$ ipython --no-banner

In [1]: import numpy as np

In [2]: from numpy import linalg as LA

In [3]: np.set_printoptions(suppress=True, linewidth=120)

In [4]: m1 = np.load("arr.npy")

In [5]: print(m1)
[[2 6 3]
 [6 4 2]
 [3 2 0]]

In [6]: ev, evecs = LA.eig(m1)

In [7]: print(np.round(np.sort(LA.eigvals(LA.inv(m1))), 1))
[-1.3 -0.3  0.1]

In [8]: print(ev.round(1))
[10.3 -3.5 -0.8]

In [9]: print(np.round(np.sort(LA.eigvals(m1.T)), 1))
[-3.5 -0.8 10.3]

In [10]: print(np.round(m1 @ evecs[:, 0] - ev[0] * evecs[:, 0], 1) + 0)
[0. 0. 0.]

In [11]: other = m1 / np.sqrt((m1 ** 2).mean(axis=1, keepdims=True))

In [12]: print(np.round(LA.norm(other, axis=1), 1))
[1.7 1.7 1.7]

In [13]: print(LA.matrix_rank(m1 - m1.mean(axis=1, keepdims=True)))
2

In [14]: X = np.load("out1.npy")

In [15]: print(X)
[[ 3.  3.  0.  0.]
 [ 3. -2.  3.  0.]
 [ 0.  3. -2.  3.]
 [ 0.  0.  3.  3.]]

In [16]: Q, R = LA.qr(X)

In [17]: print(Q.round(1) + 0)
[[-0.7  0.5  0.  -0.5]
 [-0.7 -0.5  0.   0.5]
 [ 0.   0.6  0.   0.8]
 [ 0.   0.   1.   0.1]]

In [18]: print(round(abs(R[0, 0]), 1), round(LA.norm(X[:, 0]), 1))
4.2 4.2

In [19]: print(np.round(Q.T @ Q, 1) + 0)
[[1. 0. 0. 0.]
 [0. 1. 0. 0.]
 [0. 0. 1. 0.]
 [0. 0. 0. 1.]]

In [20]: print(np.allclose(R.T @ R, X.T @ X))
True

In [21]: f = np.array([3, 2, -1, 2])

In [22]: other = X + np.outer(f, np.eye(4)[3])

In [23]: print(LA.matrix_rank(LA.inv(other) - LA.inv(X), tol=1e-8))
1

In [24]: print(round(LA.det(other) / LA.det(X), 1), round(float(1 + LA.solve(X, f)[3]), 1))
0.5 0.5

In [25]: print(other)
[[ 3.  3.  0.  3.]
 [ 3. -2.  3.  2.]
 [ 0.  3. -2.  2.]
 [ 0.  0.  3.  5.]]

In [26]: W = np.array([[1, 4, 0, 5], [3, 0, 8, 0], [0, 9, 0, 9], [7, 8, 8, 1]])

In [27]: coef = np.array([1, 2, -1, 0])

In [28]: hid = np.maximum(X @ W + coef, 0)

In [29]: print((hid > 0).astype(int))
[[1 1 1 1]
 [0 1 0 1]
 [1 1 1 0]
 [1 1 1 1]]

In [30]: print(np.round((hid > 0).mean(axis=0), 1))
[0.8 1.  0.8 0.8]

In [31]: print(LA.matrix_rank(hid))
4

In [32]: W2 = np.array([[5, 9, -6], [-4, 0, 5], [-9, -3, -1], [7, -1, -4]])

In [33]: print(hid @ W2)
[[ -93.   33.  -91.]
 [ 130.  -42.   37.]
 [-300.  138. -193.]
 [ -99.   99.  -10.]]

In [34]: print((hid @ W2).round(6).argmax(axis=1))
[1 0 1 1]
